% ipython --no-banner

In [1]: import numpy as np

In [2]: from numpy import linalg as LA

In [3]: np.set_printoptions(precision=3, suppress=True, linewidth=100, floatmode="fixed")

In [4]: F = np.array([[1, 2, 0, 0, 0, 2, -1, 1],
   ...:     [0, 0, 2, -2, 2, -1, -1, -1],
   ...:     [2, -2, 0, 2, 0, -1, 2, 1],
   ...:     [0, -1, 0, 2, 2, 2, 1, 2],
   ...:     [1, -2, 1, 1, 2, -1, 0, 0]])

In [5]: F[0] = F[3]

In [6]: F
Out[6]: 
array([[ 0, -1,  0,  2,  2,  2,  1,  2],
       [ 0,  0,  2, -2,  2, -1, -1, -1],
       [ 2, -2,  0,  2,  0, -1,  2,  1],
       [ 0, -1,  0,  2,  2,  2,  1,  2],
       [ 1, -2,  1,  1,  2, -1,  0,  0]])

In [7]: rank = LA.matrix_rank(F)

In [8]: rank
Out[8]: np.int64(4)

In [9]: N = LA.svd(F)[2][rank:].T

In [10]: [int(LA.matrix_rank(F[:i])) for i in range(1, len(F) + 1)]
Out[10]: [1, 2, 3, 3, 4]

In [11]: LA.matrix_rank(F.T @ F), LA.matrix_rank(F @ F.T)
Out[11]: (np.int64(4), np.int64(4))

In [12]: [int(LA.matrix_rank(np.delete(F, i, axis=0))) for i in range(5)]
Out[12]: [4, 3, 3, 4, 3]

In [13]: U, sigma, Vh = LA.svd(F)

In [14]: sigma.round(3) + 0
Out[14]: array([6.861, 4.342, 3.764, 0.952, 0.000])

In [15]: A2 = U[:, :4] @ np.diag(sigma[:4]) @ Vh[:4]

In [16]: LA.matrix_rank(F, rtol=0.05)
Out[16]: np.int64(4)

In [17]: LA.matrix_rank(A2)
Out[17]: np.int64(4)

In [18]: round(float(np.abs(F - A2).max()), 3)
Out[18]: 0.0

In [19]: A2.round(3) + 0
Out[19]: 
array([[ 0.000, -1.000,  0.000,  2.000,  2.000,  2.000,  1.000,  2.000],
       [ 0.000,  0.000,  2.000, -2.000,  2.000, -1.000, -1.000, -1.000],
       [ 2.000, -2.000,  0.000,  2.000,  0.000, -1.000,  2.000,  1.000],
       [ 0.000, -1.000,  0.000,  2.000,  2.000,  2.000,  1.000,  2.000],
       [ 1.000, -2.000,  1.000,  1.000,  2.000, -1.000,  0.000,  0.000]])

In [20]: A2 = np.array([[1, 1], [1, 2], [0, 2], [1, 2], [1, 1], [0, 2], [-2, 2], [0, -2]])

In [21]: np.vstack([F, A2.T]).shape
Out[21]: (7, 8)

In [22]: np.einsum("ik,kj->ji", F, A2)
Out[22]: 
array([[ 1,  2, -2,  1,  2],
       [ 6,  0,  2,  6,  1]])

In [23]: A2.T @ F.T
Out[23]: 
array([[ 1,  2, -2,  1,  2],
       [ 6,  0,  2,  6,  1]])

In [24]: LA.matrix_rank(F @ A2)
Out[24]: np.int64(2)

In [25]: np.einsum("ij,ij->i", F, F)
Out[25]: array([18, 15, 18, 18, 12])

In [26]: LA.matrix_rank(np.vstack([F, A2.T]))
Out[26]: np.int64(6)

In [27]: U, sigma, Vh = LA.svd(F)

In [28]: evecs = Vh[:(sigma > 1e-8).sum()]

In [29]: rng = np.random.default_rng(45977)

In [30]: x = F[3] + -1 * F[0] + rng.integers(2) * np.eye(8)[0]

In [31]: x
Out[31]: array([1.000, 0.000, 0.000, 0.000, 0.000, 0.000, 0.000, 0.000])

In [32]: LA.matrix_rank(np.vstack([F, x]))
Out[32]: np.int64(5)

In [33]: np.allclose(evecs.T @ evecs @ x, x)
Out[33]: False

In [34]: round(float(LA.norm(x - evecs.T @ evecs @ x)), 3)
Out[34]: 0.82

In [35]: A = np.load("x.npy")

In [36]: A
Out[36]: 
array([[ 2,  0,  0],
       [ 0, -2,  0],
       [ 0,  0, -2]])

In [37]: (A - A.T) / 2
Out[37]: 
array([[0.000, 0.000, 0.000],
       [0.000, 0.000, 0.000],
       [0.000, 0.000, 0.000]])

In [38]: LA.matrix_power(A, 3)
Out[38]: 
array([[ 8,  0,  0],
       [ 0, -8,  0],
       [ 0,  0, -8]])

In [39]: A.inv()
AttributeError: 'numpy.ndarray' object has no attribute 'inv'


In [40]: (A + A.T) / 2
Out[40]: 
array([[ 2.000,  0.000,  0.000],
       [ 0.000, -2.000,  0.000],
       [ 0.000,  0.000, -2.000]])

In [41]: np.trace(A)
Out[41]: np.int64(-2)

In [42]: np.allclose(A @ A.T, A.T @ A)
Out[42]: True

In [43]: def softmax(z):
    ...:     e = np.exp(z - z.max(axis=-1, keepdims=True))
    ...:     return e / e.sum(axis=-1, keepdims=True)
    ...: 

In [44]: softmax(A[0] + -2)
Out[44]: array([0.787, 0.107, 0.107])

In [45]: softmax(A[0])
Out[45]: array([0.787, 0.107, 0.107])

In [46]: np.round(softmax(10 * A[0]), 3) + 0
Out[46]: array([1.000, 0.000, 0.000])

In [47]: softmax(A).sum(axis=1)
Out[47]: array([1.000, 1.000, 1.000])

In [48]: S = A @ A.T / np.sqrt(3)

In [49]: softmax(S)[0] @ A
Out[49]: array([ 1.669, -0.166, -0.166])

In [50]: softmax(S).round(6).argmax(axis=1)
Out[50]: array([0, 1, 2])

In [51]: softmax(S)
Out[51]: 
array([[0.834, 0.083, 0.083],
       [0.083, 0.834, 0.083],
       [0.083, 0.083, 0.834]])
